$ ipython --no-banner

In [1]: import numpy as np

In [2]: np.set_printoptions(precision=4, suppress=True, linewidth=160)

In [3]: mat = np.load("test7.npy")

In [4]: mat
Out[4]: 
array([[52, 22, 48, 32, 42, 45, 34, 42, 34, 49, 39, 40, 35],
       [22, 25, 23, 14, 13, 18, 24, 22, 20, 33, 23, 24, 18],
       [48, 23, 50, 35, 37, 40, 37, 40, 30, 49, 39, 36, 33],
       [32, 14, 35, 46, 26, 34, 34, 33, 31, 33, 33, 22, 35],
       [42, 13, 37, 26, 50, 42, 32, 44, 26, 43, 30, 33, 41],
       [45, 18, 40, 34, 42, 54, 33, 41, 36, 41, 37, 28, 42],
       [34, 24, 37, 34, 32, 33, 44, 33, 29, 45, 34, 30, 39],
       [42, 22, 40, 33, 44, 41, 33, 66, 34, 45, 24, 38, 44],
       [34, 20, 30, 31, 26, 36, 29, 34, 44, 32, 30, 28, 33],
       [49, 33, 49, 33, 43, 41, 45, 45, 32, 63, 46, 45, 41],
       [39, 23, 39, 33, 30, 37, 34, 24, 30, 46, 47, 31, 30],
       [40, 24, 36, 22, 33, 28, 30, 38, 28, 45, 31, 42, 28],
       [35, 18, 33, 35, 41, 42, 39, 44, 33, 41, 30, 28, 53]])

In [5]: round(float(np.linalg.norm(mat, 2) / np.linalg.norm(mat)), 4)
Out[5]: 0.9887

In [6]: np.argsort(-np.linalg.norm(mat, axis=0).round(6), kind="stable")[:3]
Out[6]: array([9, 7, 0])

In [7]: np.allclose(mat @ mat.T, mat.T @ mat)
Out[7]: True

In [8]: round(np.linalg.det(mat), 4)
Out[8]: np.float64(0.0)

In [9]: np.allclose(mat, mat.T)
Out[9]: True

In [10]: np.trace(mat)
Out[10]: np.int64(636)

In [11]: W0 = np.loadtxt("sample10.csv", delimiter=",")

In [12]: W0
Out[12]: 
array([[ 4.,  0.,  0.,  6.,  4.,  6.,  0.],
       [ 0., -4., -4.,  2.,  0.,  2., -4.],
       [ 2., -2., -2.,  4.,  2.,  4., -2.],
       [ 2., -2., -2.,  4.,  2.,  4., -2.],
       [-1., -5., -5.,  1., -1.,  1., -5.],
       [ 4.,  0.,  0.,  6.,  4.,  6.,  0.],
       [-2., -6., -6.,  0., -2.,  0., -6.],
       [ 0., -4., -4.,  2.,  0.,  2., -4.],
       [ 1., -3., -3.,  3.,  1.,  3., -3.],
       [ 1., -3., -3.,  3.,  1.,  3., -3.],
       [ 4.,  0.,  0.,  6.,  4.,  6.,  0.],
       [-2., -6., -6.,  0., -2.,  0., -6.],
       [-2., -6., -6.,  0., -2.,  0., -6.],
       [-1., -5., -5.,  1., -1.,  1., -5.],
       [ 3., -1., -1.,  5.,  3.,  5., -1.]])

In [13]: idx = W0[:, 0] > np.median(W0[:, 0])

In [14]: u = W0[idx].mean(axis=0) - W0[~idx].mean(axis=0)

In [15]: np.argsort(-np.abs(u).round(6), kind="stable")
Out[15]: array([0, 1, 2, 3, 4, 5, 6])
